% python3 -q
>>> import numpy as np
>>> import numpy.linalg as la
>>> np.set_printoptions(precision=2, suppress=True, linewidth=200)
>>> m1 = np.array([[-3, 0, -1, 2, 0, 0, 3, 0],
...     [0, -3, 0, 0, 0, 1, 0, 0],
...     [3, 0, 0, -3, 0, 0, 1, 0],
...     [-3, 0, 0, 3, 0, 0, 0, 0],
...     [0, 3, 0, 0, 1, -1, 0, 0],
...     [0, -2, 0, 0, 3, 0, 0, 0],
...     [-2, 0, -1, 3, 0, 0, -1, 0],
...     [0, 0, 0, 0, 0, 0, 0, -2]])
>>> # 3 blocks once reordered
>>> th = np.radians(135)
>>> R = np.eye(8)
>>> R[3, 3] = R[1, 1] = np.cos(th)
>>> R[3, 1], R[1, 3] = -np.sin(th), np.sin(th)
>>> print(R)
[[ 1.    0.    0.    0.    0.    0.    0.    0.  ]
 [ 0.   -0.71  0.    0.71  0.    0.    0.    0.  ]
 [ 0.    0.    1.    0.    0.    0.    0.    0.  ]
 [ 0.   -0.71  0.   -0.71  0.    0.    0.    0.  ]
 [ 0.    0.    0.    0.    1.    0.    0.    0.  ]
 [ 0.    0.    0.    0.    0.    1.    0.    0.  ]
 [ 0.    0.    0.    0.    0.    0.    1.    0.  ]
 [ 0.    0.    0.    0.    0.    0.    0.    1.  ]]
>>> M2 = m1 @ R.T
>>> print(M2)
[[-3.    1.41 -1.   -1.41  0.    0.    3.    0.  ]
 [ 0.    2.12  0.    2.12  0.    1.    0.    0.  ]
 [ 3.   -2.12  0.    2.12  0.    0.    1.    0.  ]
 [-3.    2.12  0.   -2.12  0.    0.    0.    0.  ]
 [ 0.   -2.12  0.   -2.12  1.   -1.    0.    0.  ]
 [ 0.    1.41  0.    1.41  3.    0.    0.    0.  ]
 [-2.    2.12 -1.   -2.12  0.    0.   -1.    0.  ]
 [ 0.    0.    0.    0.    0.    0.    0.   -2.  ]]
>>> print(np.abs(M2 - m1).max(axis=0))
[0.   5.12 0.   5.12 0.   0.   0.   0.  ]
